$ python3 -q
>>> import numpy as np
>>> import numpy.linalg as la
>>> np.set_printoptions(precision=2, suppress=True, linewidth=200, floatmode="fixed")
>>> F = np.loadtxt("layer14.csv", delimiter=",")
>>> F
array([[ 4.00,  3.00,  1.00,  5.00],
       [ 3.00, 12.00,  3.00, 15.00],
       [ 1.00,  3.00,  4.00,  5.00],
       [ 5.00, 15.00,  5.00, 28.00]])
>>> la.cond(F) > 100
np.False_
>>> np.abs(la.svd(F)[2][-1])
array([0.00, 0.41, 0.91, 0.07])
>>> np.argsort(-la.norm(F, axis=0).round(6), kind="stable")[:3]
array([3, 1, 0])
>>> la.matrix_rank(F, rtol=0.1)
np.int64(1)
>>> evals, V = la.eigh(F)
>>> np.abs(V[:, -1]).round(6).argmax()
np.int64(3)
>>> la.svd(F, compute_uv=False)
array([39.00,  3.00,  3.00,  3.00])
>>> np.unique(evals.round(6) + 0, return_counts=True)[1]
array([3, 1])
>>> np.round(V.T @ V, 2) + 0
array([[1.00, 0.00, 0.00, 0.00],
       [0.00, 1.00, 0.00, 0.00],
       [0.00, 0.00, 1.00, 0.00],
       [0.00, 0.00, 0.00, 1.00]])
>>> evals
array([ 3.00,  3.00,  3.00, 39.00])
>>> feats = np.loadtxt("test11.csv", delimiter=",")
>>> feats
array([[ 5.00,  0.00,  0.00,  0.00],
       [ 0.00, 14.00,  9.00, 12.00],
       [ 0.00,  9.00, 14.00, 12.00],
       [ 0.00, 12.00, 12.00, 21.00]])
>>> evals, V = la.eigh(feats)
>>> x = np.array([1, 3, 1, 3])
>>> V * np.abs(evals) @ V.T
array([[ 5.00,  0.00,  0.00,  0.00],
       [ 0.00, 14.00,  9.00, 12.00],
       [ 0.00,  9.00, 14.00, 12.00],
       [ 0.00, 12.00, 12.00, 21.00]])
>>> x @ feats @ x
np.float64(676.0)
>>> V * np.sqrt(evals) @ V.T
array([[2.24, 0.00, 0.00, 0.00],
       [0.00, 3.30, 1.06, 1.41],
       [0.00, 1.06, 3.30, 1.41],
       [0.00, 1.41, 1.41, 4.12]])
>>> np.abs(feats).sum(axis=1).max(), np.abs(evals).max()
(np.float64(45.0), np.float64(39.0))
>>> la.norm(feats, axis=0)
array([ 5.00, 20.52, 20.52, 27.00])
>>> round(la.norm(feats, 1), 2), round(la.norm(feats, np.inf), 2)
(np.float64(45.0), np.float64(45.0))
>>> np.round(la.norm(feats[0], 1), 2), np.round(la.norm(feats[0], np.inf), 2)
(np.float64(5.0), np.float64(5.0))
>>> round(float(la.norm(feats, 2)), 2)
39.0
>>> la.norm(feats, axis=1).argmax()
np.int64(3)
>>> feats[0] @ feats[1]
np.float64(0.0)
>>> round(float(la.norm(feats[0] - feats[1])), 2)
21.12
>>> la.norm(feats, axis=1)
array([ 5.00, 20.52, 20.52, 27.00])
>>> round(la.norm(feats, "nuc"), 2)
np.float64(54.0)
>>> round(la.norm(feats) ** 2 / la.norm(feats, 2) ** 2, 2)
np.float64(1.05)
>>> A2 = la.inv(feats)
>>> np.round(la.det(feats) * la.det(A2), 2)
np.float64(1.0)
>>> A2
array([[ 0.20,  0.00,  0.00,  0.00],
       [ 0.00,  0.15, -0.05, -0.06],
       [ 0.00, -0.05,  0.15, -0.06],
       [ 0.00, -0.06, -0.06,  0.12]])
>>> (np.abs(A2) > 1e-9).astype(int)
array([[1, 0, 0, 0],
       [0, 1, 1, 1],
       [0, 1, 1, 1],
       [0, 1, 1, 1]])
>>> np.round(la.slogdet(feats)[0], 2)
np.float64(1.0)
>>> la.det(feats) * A2
array([[ 975.00,    0.00,    0.00,    0.00],
       [   0.00,  750.00, -225.00, -300.00],
       [   0.00, -225.00,  750.00, -300.00],
       [   0.00, -300.00, -300.00,  575.00]])
>>> M = np.array([[1, 1, 1, 1, 1, 1, 1, 1],
...     [1, 1, -1, -1, -1, -1, 1, 1],
...     [1, -1, -1, 1, 1, -1, -1, 1]])
>>> M @ M
Traceback (most recent call last):
  File "<python-input-40>", line 1, in <module>
    M @ M
    ~~^~~
ValueError: matmul: Input operand 1 has a mismatch in its core dimension 0, with gufunc signature (n?,k),(k,m?)->(n?,m?) (size 3 is different from 8)
>>> C2 = M.T @ M
>>> np.diag(C2)
array([3, 3, 3, 3, 3, 3, 3, 3])
>>> la.matrix_rank(C2)
np.int64(3)
>>> C2
array([[ 3,  1, -1,  1,  1, -1,  1,  3],
       [ 1,  3,  1, -1, -1,  1,  3,  1],
       [-1,  1,  3,  1,  1,  3,  1, -1],
       [ 1, -1,  1,  3,  3,  1, -1,  1],
       [ 1, -1,  1,  3,  3,  1, -1,  1],
       [-1,  1,  3,  1,  1,  3,  1, -1],
       [ 1,  3,  1, -1, -1,  1,  3,  1],
       [ 3,  1, -1,  1,  1, -1,  1,  3]])
>>> np.allclose(C2, C2.T)
True
>>> (M @ M.T).shape
(3, 3)
>>> T = np.stack([M, -1 * M, M[::-1]])
>>> T.shape
(3, 3, 8)
>>> r0, r1 = M[1], M[0]
>>> r0 @ r0
np.int64(8)
>>> p = (r0 @ r1) / (r0 @ r0) * r0
>>> (r1 - p) @ r0
np.float64(0.0)
>>> round(float(la.norm(r0 + r1) ** 2 + la.norm(r0 - r1) ** 2), 2)
32.0
>>> p
array([ 0.00,  0.00, -0.00, -0.00, -0.00, -0.00,  0.00,  0.00])
>>> K = np.load("block14.npy")
>>> K.round(2) + 0
array([[ 0.45,  7.18,  8.27],
       [ 0.29,  7.84,  7.45],
       [-0.64, 11.54,  2.82],
       [ 0.17,  8.32,  6.85],
       [-1.07, 13.26,  0.67],
       [-0.41, 10.65,  3.94],
       [ 0.07,  8.71,  6.36],
       [-0.14,  9.55,  5.31],
       [ 1.27,  3.91, 12.36],
       [-0.70, 11.82,  2.48],
       [ 1.61,  2.56, 14.05],
       [-0.13,  9.50,  5.37],
       [ 0.89,  5.44, 10.46],
       [-0.37, 10.46,  4.17],
       [-0.75, 12.00,  2.25],
       [ 0.82,  5.70, 10.12],
       [-1.03, 13.10,  0.87],
       [-0.28, 10.12,  4.60],
       [-0.80, 12.19,  2.01],
       [ 0.60,  6.61,  8.99],
       [ 0.00,  8.99,  6.01],
       [-0.73, 11.91,  2.36],
       [-0.72, 11.88,  2.41],
       [-0.30, 10.18,  4.52],
       [ 0.31,  7.77,  7.54],
       [ 0.88,  5.49, 10.39]])
>>> def softmax(z):
...     e = np.exp(z - z.max(axis=-1, keepdims=True))
...     return e / e.sum(axis=-1, keepdims=True)
... 
>>> np.round(softmax(10 * K[5]), 2) + 0
array([0.00, 1.00, 0.00])
>>> att = K @ K.T / np.sqrt(3)
>>> softmax(att).round(6).argmax(axis=1)
array([10, 10,  4, 10,  4,  4,  4,  4, 10,  4, 10,  4, 10,  4,  4, 10,  4,  4,  4, 10,  4,  4,  4,  4, 10, 10])
>>> Ac = K - K.mean(axis=0)
>>> V = la.svd(Ac)[2][:2]
>>> A2 = Ac - Ac @ V.T @ V
>>> np.diag(V.T @ V)
array([0.02, 0.99, 0.99])
>>> la.norm(A2, axis=1).round(6).argmax()
np.int64(0)
>>> round(la.norm(A2) / la.norm(Ac), 2)
np.float64(0.0)
>>> np.round((Ac @ V.T).std(axis=0), 2) + 0
array([4.59, 0.00])
>>> Uu, sv, vt = la.svd(K)
>>> sv.round(2) + 0
array([55.29, 23.27,  0.00])
>>> A2 = Uu[:, :2] @ np.diag(sv[:2]) @ vt[:2]
>>> la.matrix_rank(A2)
np.int64(2)
>>> la.matrix_rank(K, rtol=0.05)
np.int64(2)
>>> E = 4 * np.eye(3) + np.eye(3, k=1)
>>> E
array([[4.00, 1.00, 0.00],
       [0.00, 4.00, 1.00],
       [0.00, 0.00, 4.00]])
>>> rng = np.random.default_rng(364910)
>>> lab = rng.permutation(3)
>>> lab
array([2, 0, 1])
>>> A2 = E[lab][:, lab]
>>> np.allclose(A2, E)
False
>>> np.sort(np.abs(la.eigvals(A2)))
array([4.00, 4.00, 4.00])
>>> evals, V = la.eig(E)
>>> np.sort(la.eigvals(E @ E))
array([16.00, 16.00, 16.00])
>>> E @ V[:, 0] - evals[0] * V[:, 0]
array([0.00, 0.00, 0.00])
>>> O, V = la.qr(E[:, :2])[0], la.qr(E[:, 2:])[0]
>>> sv = la.svd(O.T @ V, compute_uv=False)
>>> round(la.norm(O @ O.T - V @ V.T, 2), 2)
np.float64(1.0)
>>> np.degrees(np.arccos(sv.clip(0, 1)))
array([75.96])
>>> (sv > 0.9).sum()
np.int64(0)
>>> mat = np.loadtxt("w.csv", delimiter=",")
>>> mat
array([[ 1.00,  1.00, -1.00, -1.00, -1.00, -1.00,  1.00,  1.00],
       [ 1.00, -1.00, -1.00,  1.00,  1.00, -1.00, -1.00,  1.00],
       [ 1.00, -1.00,  1.00, -1.00,  1.00, -1.00,  1.00, -1.00]])
>>> x = np.array([-1, 2, 2, 1, 3, 3, 3, -1])
>>> a = np.maximum(mat @ x, 0)
>>> mat.T @ a
array([ 2.00, -2.00,  2.00, -2.00,  2.00, -2.00,  2.00, -2.00])
>>> np.tanh(mat @ x)
array([-1.00, -1.00,  0.96])
>>> np.flatnonzero(a > 1e-9)
array([2])
>>> np.maximum(mat @ x, 0) - np.maximum(-mat @ x, 0)
array([-6.00, -8.00,  2.00])
>>> mat * (a > 1e-9)[:, None]
array([[ 0.00,  0.00, -0.00, -0.00, -0.00, -0.00,  0.00,  0.00],
       [ 0.00, -0.00, -0.00,  0.00,  0.00, -0.00, -0.00,  0.00],
       [ 1.00, -1.00,  1.00, -1.00,  1.00, -1.00,  1.00, -1.00]])
>>> a
array([0.00, 0.00, 2.00])
>>> np.maximum(mat @ (3 * x), 0)
array([0.00, 0.00, 6.00])
>>> m1 = np.loadtxt("case10.csv", delimiter=",")
>>> m1
array([[3.00, 7.00],
       [7.00, 3.00]])
>>> evals, V = la.eigh(m1)
>>> x = np.array([-1, 2])
>>> V * np.abs(evals) @ V.T
array([[7.00, 3.00],
       [3.00, 7.00]])
>>> (np.sign(V[:, -1].round(6)) == np.sign(V[0, -1].round(6))).astype(int)
array([1, 1])
>>> V * np.maximum(evals, 0) @ V.T
array([[5.00, 5.00],
       [5.00, 5.00]])
>>> la.eigvalsh(m1[1:, 1:])
array([3.00])
>>> np.abs(m1).sum(axis=1).max(), np.abs(evals).max()
(np.float64(10.0), np.float64(10.0))
>>> m1.reshape(-1, 2)
array([[3.00, 7.00],
       [7.00, 3.00]])
>>> m1.ravel(order="F")
array([3.00, 7.00, 7.00, 3.00])
>>> T = m1.reshape(2, 2, -1)
>>> np.einsum("ihd,ihd->ih", T, T)
array([[ 9.00, 49.00],
       [49.00,  9.00]])
>>> np.einsum("ihd,jhd->hij", T, T).shape
(2, 2, 2)
>>> T.transpose(1, 0, 2)
array([[[3.00],
        [7.00]],

       [[7.00],
        [3.00]]])
>>> arr = np.load("run13.npy")
>>> arr
array([[7.00, 0.00, 0.00, 0.00],
       [0.00, 3.00, 0.00, 0.00],
       [0.00, 0.00, 3.00, 0.00],
       [0.00, 0.00, 0.00, 3.00]])
>>> lab = rng.permutation(4)
>>> lab
array([2, 1, 3, 0])
>>> A2 = arr[lab][:, lab]
>>> np.trace(A2)
np.float64(16.0)
>>> np.diag(A2)
array([3.00, 3.00, 3.00, 7.00])
>>> np.sort(np.abs(la.eigvals(A2)))
array([3.00, 3.00, 3.00, 7.00])
>>> A2
array([[3.00, 0.00, 0.00, 0.00],
       [0.00, 3.00, 0.00, 0.00],
       [0.00, 0.00, 3.00, 0.00],
       [0.00, 0.00, 0.00, 7.00]])
